% ipython --no-banner

In [1]: import numpy as np

In [2]: np.set_printoptions(precision=1, suppress=True, linewidth=200, floatmode="fixed")

In [3]: M = np.load("m.npy")

In [4]: print(M)
[[0 0 0 0]
 [0 0 1 0]
 [0 1 0 0]
 [0 0 0 0]]

In [5]: M.sum(axis=0)
Out[5]: array([0, 1, 1, 0])

In [6]: print(np.trace(M @ M @ M) // 6)
0

In [7]: Lm = np.diag(M.sum(axis=1)) - M

In [8]: Lm @ np.ones(4)
Out[8]: array([0.0, 0.0, 0.0, 0.0])

In [9]: np.linalg.eigvalsh(Lm)
Out[9]: array([0.0, 0.0, 0.0, 2.0])

In [10]: Lm
Out[10]: 
array([[ 0,  0,  0,  0],
       [ 0,  1, -1,  0],
       [ 0, -1,  1,  0],
       [ 0,  0,  0,  0]])

In [11]: (np.linalg.eigvalsh(Lm) < 1e-8).sum()
Out[11]: np.int64(3)

In [12]: round(np.linalg.det(Lm[1:, 1:]))
Out[12]: 0

In [13]: f = np.array([3, -9, 6])

In [14]: print(np.correlate(M[3], M[1], "full"))
[0 0 0 0 0 0 0]

In [15]: left, s, vt = np.linalg.svd(M)

In [16]: evecs = vt[:(s > 1e-8).sum()]

In [17]: rng = np.random.default_rng(631)

In [18]: x0 = M[0] + 5 * M[3] + rng.integers(2) * np.eye(4)[0]

In [19]: x0
Out[19]: array([0.0, 0.0, 0.0, 0.0])

In [20]: print(np.round(np.linalg.norm(x0 - evecs.T @ evecs @ x0), 1))
0.0

In [21]: np.linalg.matrix_rank(np.vstack([M, x0]))
Out[21]: np.int64(2)

In [22]: print(np.all(np.linalg.eigvalsh(M) > 0))
False

In [23]: round(float(np.linalg.eigvalsh(M).min()), 1)
Out[23]: -1.0

In [24]: left, s, vt = np.linalg.svd(M, full_matrices=False)

In [25]: left.T @ M @ vt.T
Out[25]: 
array([[1.0, 0.0, 0.0, 0.0],
       [0.0, 1.0, 0.0, 0.0],
       [0.0, 0.0, 0.0, 0.0],
       [0.0, 0.0, 0.0, 0.0]])

In [26]: (s > 1e-8).sum()
Out[26]: np.int64(2)

In [27]: left.shape, s.shape, vt.shape
Out[27]: ((4, 4), (4,), (4, 4))

In [28]: idx = rng.integers(0, 2, 3)

In [29]: mat = (idx[:, None] == idx) * -2 + np.eye(3)

In [30]: mat
Out[30]: 
array([[-1.0, -2.0,  0.0],
       [-2.0, -1.0,  0.0],
       [ 0.0,  0.0, -1.0]])

In [31]: hat = np.triu(np.array([[0, -1, 2], [0, 0, 0], [-2, 2, -1]]), 1) + np.eye(3)

In [32]: Y = hat @ mat @ np.linalg.inv(hat)

In [33]: np.trace(Y), np.trace(mat)
Out[33]: (np.float64(-3.0), np.float64(-3.0))

In [34]: print(hat @ mat - mat @ hat)
[[ 2.0  0.0  0.0]
 [ 0.0 -2.0  4.0]
 [ 0.0  0.0  0.0]]

In [35]: ev, evecs = np.linalg.eigh(mat)

In [36]: np.abs(evecs[:, -1]).round(6).argmax()
Out[36]: np.int64(0)

In [37]: print(np.linalg.svd(mat, compute_uv=False))
[3.0 1.0 1.0]

In [38]: evecs @ np.diag(ev) @ evecs.T
Out[38]: 
array([[-1.0, -2.0,  0.0],
       [-2.0, -1.0,  0.0],
       [ 0.0,  0.0, -1.0]])

In [39]: def softmax(z):
    ...:     e = np.exp(z - z.max(axis=-1, keepdims=True))
    ...:     return e / e.sum(axis=-1, keepdims=True)
    ...: 

In [40]: softmax(mat[1])
Out[40]: array([0.1, 0.2, 0.7])

In [41]: print(softmax(mat[1] + -2))
[0.1 0.2 0.7]

In [42]: np.round(softmax(10 * mat[1]), 1) + 0
Out[42]: array([0.0, 0.0, 1.0])

In [43]: att = mat @ mat.T / np.sqrt(3)

In [44]: softmax(att).round(6).argmax(axis=1)
Out[44]: array([0, 1, 2])

In [45]: np.round(softmax(att)[1] @ mat, 1) + 0
Out[45]: array([-1.6, -1.3,  0.0])

In [46]: W0 = np.load("run17.npy")

In [47]: W0
Out[47]: 
array([[-1,  1, -2,  1,  1],
       [-2,  0, -3,  0,  0],
       [ 4,  6,  3,  6,  6],
       [ 4,  6,  3,  6,  6]])

In [48]: Y = W0 / np.sqrt((W0 ** 2).mean(axis=1, keepdims=True))

In [49]: print(W0 - W0.mean(axis=1, keepdims=True))
[[-1.0  1.0 -2.0  1.0  1.0]
 [-1.0  1.0 -2.0  1.0  1.0]
 [-1.0  1.0 -2.0  1.0  1.0]
 [-1.0  1.0 -2.0  1.0  1.0]]

In [50]: Y[3]
Out[50]: array([0.8, 1.2, 0.6, 1.2, 1.2])

In [51]: np.abs(np.diag(np.linalg.qr(W0)[1])) > 1e-9
Out[51]: array([ True,  True, False, False])

In [52]: np.round(W0 @ np.linalg.pinv(W0) @ W0, 1) + 0
Out[52]: 
array([[-1.0,  1.0, -2.0,  1.0,  1.0],
       [-2.0,  0.0, -3.0,  0.0,  0.0],
       [ 4.0,  6.0,  3.0,  6.0,  6.0],
       [ 4.0,  6.0,  3.0,  6.0,  6.0]])

In [53]: try:
    ...:     np.linalg.inv(W0)
    ...: except np.linalg.LinAlgError as e:
    ...:     print("failed:", e)
    ...: 
failed: Last 2 dimensions of the array must be square

In [54]: np.linalg.lstsq(W0[:-1].T, W0[-1])[2]
Out[54]: np.int32(2)
